% ipython --no-banner

In [1]: import numpy as np

In [2]: np.set_printoptions(suppress=True, linewidth=100)

In [3]: tidy = lambda a: np.round(a, 3) + 0

In [4]: out = np.array([[-2, 1, 3, -5, -4, -1, 4, 3, -4, -4, -3, 3],
   ...:     [-2, 1, -4, -2, 3, 2, -4, -3, -4, -5, -1, -5],
   ...:     [5, -5, -4, -5, -5, 2, -3, 1, 1, -3, -4, 3],
   ...:     [5, -1, 1, -5, 1, 0, 1, -4, -5, 0, -5, -3],
   ...:     [-3, -2, -5, -2, 3, -3, -1, -4, 5, 3, -4, -5],
   ...:     [3, -1, 1, 4, 1, 2, -4, 2, 4, 4, 2, -1],
   ...:     [5, 0, 1, -1, -3, -1, 4, -1, -5, -4, 1, 3],
   ...:     [-3, 0, 2, 5, 1, 5, -5, -1, 4, 4, 3, 0],
   ...:     [4, 0, 3, -5, -3, 1, -1, -3, 0, 2, -5, -3],
   ...:     [-5, 5, -2, 0, 4, -2, 4, -3, -5, -3, -2, 5],
   ...:     [5, 5, -4, -4, 1, -1, 1, 1, -5, 2, -2, 3],
   ...:     [-1, -1, -1, -1, 2, -4, -5, 1, -2, 0, 4, -2]])

In [5]: m1 = np.tril(out)

In [6]: print(m1)
[[-2  0  0  0  0  0  0  0  0  0  0  0]
 [-2  1  0  0  0  0  0  0  0  0  0  0]
 [ 5 -5 -4  0  0  0  0  0  0  0  0  0]
 [ 5 -1  1 -5  0  0  0  0  0  0  0  0]
 [-3 -2 -5 -2  3  0  0  0  0  0  0  0]
 [ 3 -1  1  4  1  2  0  0  0  0  0  0]
 [ 5  0  1 -1 -3 -1  4  0  0  0  0  0]
 [-3  0  2  5  1  5 -5 -1  0  0  0  0]
 [ 4  0  3 -5 -3  1 -1 -3  0  0  0  0]
 [-5  5 -2  0  4 -2  4 -3 -5 -3  0  0]
 [ 5  5 -4 -4  1 -1  1  1 -5  2 -2  0]
 [-1 -1 -1 -1  2 -4 -5  1 -2  0  4 -2]]

In [7]: print(tidy(m1 @ np.linalg.pinv(m1) @ m1))
[[-2.  0.  0.  0.  0.  0.  0.  0.  0.  0.  0.  0.]
 [-2.  1.  0.  0.  0.  0.  0.  0.  0.  0.  0.  0.]
 [ 5. -5. -4.  0.  0.  0.  0.  0.  0.  0.  0.  0.]
 [ 5. -1.  1. -5.  0.  0.  0.  0.  0.  0.  0.  0.]
 [-3. -2. -5. -2.  3.  0.  0.  0.  0.  0.  0.  0.]
 [ 3. -1.  1.  4.  1.  2.  0.  0.  0.  0.  0.  0.]
 [ 5.  0.  1. -1. -3. -1.  4.  0.  0.  0.  0.  0.]
 [-3.  0.  2.  5.  1.  5. -5. -1.  0.  0.  0.  0.]
 [ 4.  0.  3. -5. -3.  1. -1. -3.  0.  0.  0.  0.]
 [-5.  5. -2.  0.  4. -2.  4. -3. -5. -3.  0.  0.]
 [ 5.  5. -4. -4.  1. -1.  1.  1. -5.  2. -2.  0.]
 [-1. -1. -1. -1.  2. -4. -5.  1. -2.  0.  4. -2.]]

In [8]: print(tidy(np.trace(np.linalg.pinv(m1) @ m1)))
11.0

In [9]: print(np.abs(np.diag(np.linalg.qr(m1)[1])) > 1e-9)
[ True  True  True  True  True  True  True  True  True  True  True False]

In [10]: print(np.unique(m1.round(6), axis=0).shape)
(12, 12)

In [11]: print(np.linalg.lstsq(m1[:-1].T, m1[-1])[2])
10

In [12]: print(np.allclose(m1[:-1].T @ np.linalg.lstsq(m1[:-1].T, m1[-1])[0], m1[-1]))
False

In [13]: Uu, sv, VT = np.linalg.svd(m1)

In [14]: print(tidy(sv))
[15.716 14.005 10.178  8.455  7.678  6.015  5.203  2.659  0.947  0.698  0.369  0.   ]

In [15]: out = Uu[:, :11] @ np.diag(sv[:11]) @ VT[:11]

In [16]: print(tidy(np.linalg.norm(m1 - out) / np.linalg.norm(m1)))
0.0

In [17]: print(np.linalg.matrix_rank(out))
11

In [18]: W0 = np.loadtxt("w.csv", delimiter=",")

In [19]: print(W0)
[[ 81.  68.  53.  35.  67.  84.  93.  87.  51.  69.]
 [ 68. 127. 117. 121.  72.  95.  73. 140. 115. 144.]
 [ 53. 117. 199. 147. 114. 150.  91. 176. 180. 139.]
 [ 35. 121. 147. 186. 109. 102.  47. 172. 133. 171.]
 [ 67.  72. 114. 109. 135. 127. 100. 158.  94. 109.]
 [ 84.  95. 150. 102. 127. 154. 122. 151. 133. 110.]
 [ 93.  73.  91.  47. 100. 122. 122. 124.  81.  78.]
 [ 87. 140. 176. 172. 158. 151. 124. 296. 153. 201.]
 [ 51. 115. 180. 133.  94. 133.  81. 153. 166. 130.]
 [ 69. 144. 139. 171. 109. 110.  78. 201. 130. 188.]]

In [20]: Uu, sv, VT = np.linalg.svd(W0)

In [21]: V = VT[:(sv > 1e-8).sum()]

In [22]: rng = np.random.default_rng(303)

In [23]: x0 = W0[3] + -2 * W0[7] + rng.integers(2) * np.eye(10)[2]

In [24]: print(x0)
[-139. -159. -205. -158. -207. -200. -201. -420. -173. -231.]

In [25]: print(np.linalg.matrix_rank(np.vstack([W0, x0])))
5

In [26]: print(tidy(np.diag(V.T @ V)))
[0.397 0.462 0.475 0.595 0.592 0.337 0.379 0.94  0.426 0.397]

In [27]: print(tidy(np.linalg.norm(x0 - V.T @ V @ x0)))
0.0
